>>> import numpy as np
>>> import numpy.linalg as la
>>> np.set_printoptions(suppress=True, linewidth=160)
>>> E = np.load("out3.npy")
>>> E
array([[ 2,  4,  1, -1,  6,  2, -5, -1,  3,  2,  3,  3,  4,  4],
       [ 4, -4,  2, -4, -2,  2,  3,  2, -2,  0, -1,  0,  1,  6],
       [ 1,  2, -2,  3, -1,  4,  0,  3, -3,  5, -1,  1, -1,  3],
       [-1, -4,  3,  6, -2,  4, -1, -1,  0, -1, -1,  0,  0,  1],
       [ 6, -2, -1, -2, -4,  0,  5, -2,  0, -4, -1,  5,  4,  6],
       [ 2,  2,  4,  4,  0,  0,  0, -1, -3, -1,  3,  3,  3, -3],
       [-5,  3,  0, -1,  5,  0, -2, -2, -6,  3,  5, -1,  0,  0],
       [-1,  2,  3, -1, -2, -1, -2,  2,  3, -2,  1, -5,  5,  2],
       [ 3, -2, -3,  0,  0, -3, -6,  3,  4,  1, -2,  4,  5, -1],
       [ 2,  0,  5, -1, -4, -1,  3, -2,  1,  2,  3, -3,  0, -1],
       [ 3, -1, -1, -1, -1,  3,  5,  1, -2,  3,  0, -2, -1,  0],
       [ 3,  0,  1,  0,  5,  3, -1, -5,  4, -3, -2,  4,  0, -2],
       [ 4,  1, -1,  0,  4,  3,  0,  5,  5,  0, -1,  0,  2,  1],
       [ 4,  6,  3,  1,  6, -3,  0,  2, -1, -1,  0, -2,  1, -2]])
>>> # symmetric, so the eigenvalues are real
>>> w, V = la.eigh(E)
>>> x0 = np.array([-2, 1, 0, -1, 0, -3, 0, 2, 3, -2, 2, -1, 1, 0])
>>> x0 @ E @ x0
np.int64(106)
>>> round(float(x0 @ E @ x0 / (x0 @ x0)), 3), np.round(w[0], 3), round(w[-1], 3)
(2.789, np.float64(-18.705), np.float64(17.929))
>>> (np.sign(V[:, -1].round(6)) == np.sign(V[0, -1].round(6))).astype(int)
array([1, 1, 0, 0, 1, 1, 0, 1, 1, 0, 0, 1, 1, 1])
>>> np.abs(E).sum(axis=1).max(), round(float(np.abs(w).max()), 3)
(np.int64(42), 18.705)
>>> mat = np.load("case12.npy")
>>> mat
array([[ 3, -1, -3,  1, -1,  0,  3,  0,  1, -2,  2],
       [ 2,  1,  0, -3, -3,  3, -2, -3,  3, -2,  2],
       [-2,  2,  2,  1,  1, -1, -2,  3, -2,  3, -3],
       [ 3,  3, -3,  3, -1,  2,  1,  0,  2, -1, -2],
       [ 2,  2,  2, -2, -1,  0,  2,  0, -2,  0, -3],
       [ 3,  1,  0, -1,  2,  3, -3, -1, -2, -1,  0],
       [ 1, -3,  2, -2,  3,  2,  2, -3, -2, -3,  0],
       [-3,  2,  2, -3,  0,  0,  3,  0, -2, -3,  3],
       [ 0,  3,  1, -1,  1, -2, -1, -1,  3,  1, -1],
       [-1,  1,  3, -1, -1, -2,  2, -3,  0,  1,  1],
       [ 2,  0,  1,  0,  2, -3,  2,  3,  3,  3, -2]])
>>> np.allclose(mat @ mat.T, mat.T @ mat)
False
>>> la.determinant(mat)
Traceback (most recent call last):
  File "<python-input-15>", line 1, in <module>
    la.determinant(mat)
    ^^^^^^^^^^^^^^
AttributeError: module 'numpy.linalg' has no attribute 'determinant'
>>> np.allclose(mat, mat.T)
False
>>> la.matrix_power(mat, 2)
array([[ 23, -17, -17,   3,  13,   4,  21,  -4,  13, -18,   7],
       [ 15,  -6, -14,   5,  10,  -6, -30,   9,  24,  16,   3],
       [-24,  21,  15, -10, -23,   6,  -1,  -9, -15,  -5,   9],
       [ 32,   5, -27,  -3, -11,  30,  -2, -28,  20, -34,  19],
       [ -6, -16,   1,  -8,  -5,  17,  -6, -13, -17, -17,  17],
       [ 22,   2, -15,   2, -11,  10,  -8,   8,  -4,  -1,   2],
       [ 13, -19,   0,   8,  20,   5,  -6,  18, -30,   8, -25],
       [ -6, -18,  20, -17,  18,   5, -12,  11, -10,   6,  -9],
       [ -4,  13,   8, -10, -15,  -7,  -9, -10,  17,   7,  -1],
       [ -6, -10,  12,   4,   6,  -9,  -9,   2,   5,  19, -14],
       [-15,  13,  20, -17,  -7, -12,  29, -18,  -5, -13,   8]])
>>> rng = np.random.default_rng(6599)
>>> z = rng.permutation(14)
>>> z
array([ 4,  1,  3,  6, 11,  9,  8,  2,  5,  7, 12,  0, 10, 13])
>>> M2 = E[z][:, z]
>>> np.round(np.sort(np.abs(la.eigvals(M2))), 3)
array([ 0.232,  2.083,  2.641,  4.08 ,  5.29 ,  6.825,  9.244, 10.45 , 10.696, 12.417, 12.772, 13.332, 17.929, 18.705])
>>> np.diag(M2)
array([-4, -4,  6, -2,  4,  2,  4, -2,  0,  2,  2,  2,  0, -2])
>>> np.trace(M2)
np.int64(8)
>>> x0 = np.array([0, 5, 3, 3, 0, 0, 0, 0, 2, 3, 1])
>>> y = mat @ x0
>>> b, lr = np.zeros(11), 1 / la.norm(mat, 2) ** 2
>>> for i in range(30):
...     b -= lr * mat.T @ (mat @ b - y)
...     if i % 10 == 0: print(i, round(la.norm(mat @ b - y), 3))
... 
0 22.118
10 6.764
20 5.025
>>> round(float(la.cond(mat)), 3)
43.311
>>> A = np.loadtxt("data.csv", delimiter=",")
>>> A
array([[  0.,   0.,   0.,  -3.,  -6., -15.],
       [  0.,   0.,   0.,  15.,  -3.,  12.],
       [  0.,   0.,   0.,   6., -15.,  15.],
       [  0.,   0.,   0.,  -1.,  -2.,  -5.],
       [  0.,   0.,   0.,   5.,  -1.,   4.],
       [  0.,   0.,   0.,   2.,  -5.,   5.]])
>>> # null space of dimension 3
>>> f = np.array([9, 5, 8])
>>> np.cross(A[1, :3], A[3, :3])
array([0., 0., 0.])
>>> np.polyval(f, A[1])
array([   8.,    8.,    8., 2108.,   74., 1364.])
>>> np.convolve(A[1], f)
array([  0.,   0.,   0., 135.,  48., 213.,  36.,  96.])
>>> M2 = A / np.sqrt((A ** 2).mean(axis=1, keepdims=True))
>>> M2[4].round(3)
array([ 0.   ,  0.   ,  0.   ,  1.89 , -0.378,  1.512])
>>> np.round(A - A.mean(axis=1, keepdims=True), 3)
array([[  4.   ,   4.   ,   4.   ,   1.   ,  -2.   , -11.   ],
       [ -4.   ,  -4.   ,  -4.   ,  11.   ,  -7.   ,   8.   ],
       [ -1.   ,  -1.   ,  -1.   ,   5.   , -16.   ,  14.   ],
       [  1.333,   1.333,   1.333,   0.333,  -0.667,  -3.667],
       [ -1.333,  -1.333,  -1.333,   3.667,  -2.333,   2.667],
       [ -0.333,  -0.333,  -0.333,   1.667,  -5.333,   4.667]])
>>> la.matrix_rank(M2) == la.matrix_rank(A)
np.True_
>>> la.matrix_rank(A - A.mean(axis=1, keepdims=True))
np.int64(3)
>>> np.abs(np.diag(la.qr(A)[1])) > 1e-9
array([False, False, False,  True,  True,  True])
>>> np.unique(A.round(6), axis=0).shape
(6, 6)
>>> J = np.load("layer7.npy")
>>> J
array([[ 1.003,  5.743, -3.014],
       [-0.219,  6.385, -2.892],
       [ 1.423,  5.698, -2.741],
       [ 0.856,  4.688, -2.312],
       [-0.58 ,  4.367, -3.355],
       [-0.351,  8.05 , -3.205],
       [ 0.043,  7.344, -1.931],
       [ 0.666,  4.733, -2.962],
       [-0.711,  7.333, -3.901],
       [-0.875,  6.343, -2.055],
       [ 0.24 ,  6.782, -3.03 ],
       [ 0.96 ,  7.258, -3.149],
       [-0.588,  6.098, -4.123]])
>>> cov = np.cov(J, rowvar=False)
>>> cov.round(3)
array([[ 0.587, -0.231,  0.129],
       [-0.231,  1.316, -0.055],
       [ 0.129, -0.055,  0.404]])
>>> np.argsort(-J.std(axis=0).round(6), kind="stable")
array([1, 0, 2])
>>> cov.shape
(3, 3)
>>> Xc = (J - J.mean(axis=0)) / J.std(axis=0)
>>> np.argwhere(np.abs(Xc) > 2)
array([], shape=(0, 2), dtype=int64)
>>> b = la.lstsq(np.delete(Xc, 0, axis=1), Xc[:, 0])[0]
>>> np.abs(b).argmax()
np.int64(1)
>>> b.round(3)
array([-0.244,  0.246])
>>> rank = la.matrix_rank(A)
>>> rank
np.int64(3)
>>> N = la.svd(A)[2][rank:].T
>>> np.allclose(A @ N, 0)
True
>>> np.round(A @ N, 3) + 0
array([[0., 0., 0.],
       [0., 0., 0.],
       [0., 0., 0.],
       [0., 0., 0.],
       [0., 0., 0.],
       [0., 0., 0.]])
>>> [int(la.matrix_rank(A[:, :j + 1])) for j in range(6)]
[0, 0, 0, 1, 2, 3]
>>> N.shape
(6, 3)
>>> M2 = np.array([[-3, 2], [-1, -3], [-4, -1]])
>>> np.vstack([J, M2.T]).shape
(15, 3)
>>> M2 @ J
Traceback (most recent call last):
  File "<python-input-64>", line 1, in <module>
    M2 @ J
    ~~~^~~
ValueError: matmul: Input operand 1 has a mismatch in its core dimension 0, with gufunc signature (n?,k),(k,m?)->(n?,m?) (size 13 is different from 2)
>>> la.matrix_rank(np.vstack([J, M2.T]))
np.int64(3)
>>> C = J[[2, 1]].astype(float)
>>> for _ in range(6):
...     z = la.norm(J[:, None] - C, axis=-1).argmin(axis=1)
...     C = np.array([J[z == j].mean(axis=0) for j in range(2)])
... 
>>> z
array([0, 1, 0, 0, 0, 1, 1, 0, 1, 1, 1, 1, 1])
>>> C.round(3)
array([[ 0.674,  5.046, -2.877],
       [-0.188,  6.949, -3.036]])
>>> np.round(C[1] - C[0], 3)
array([-0.861,  1.903, -0.159])
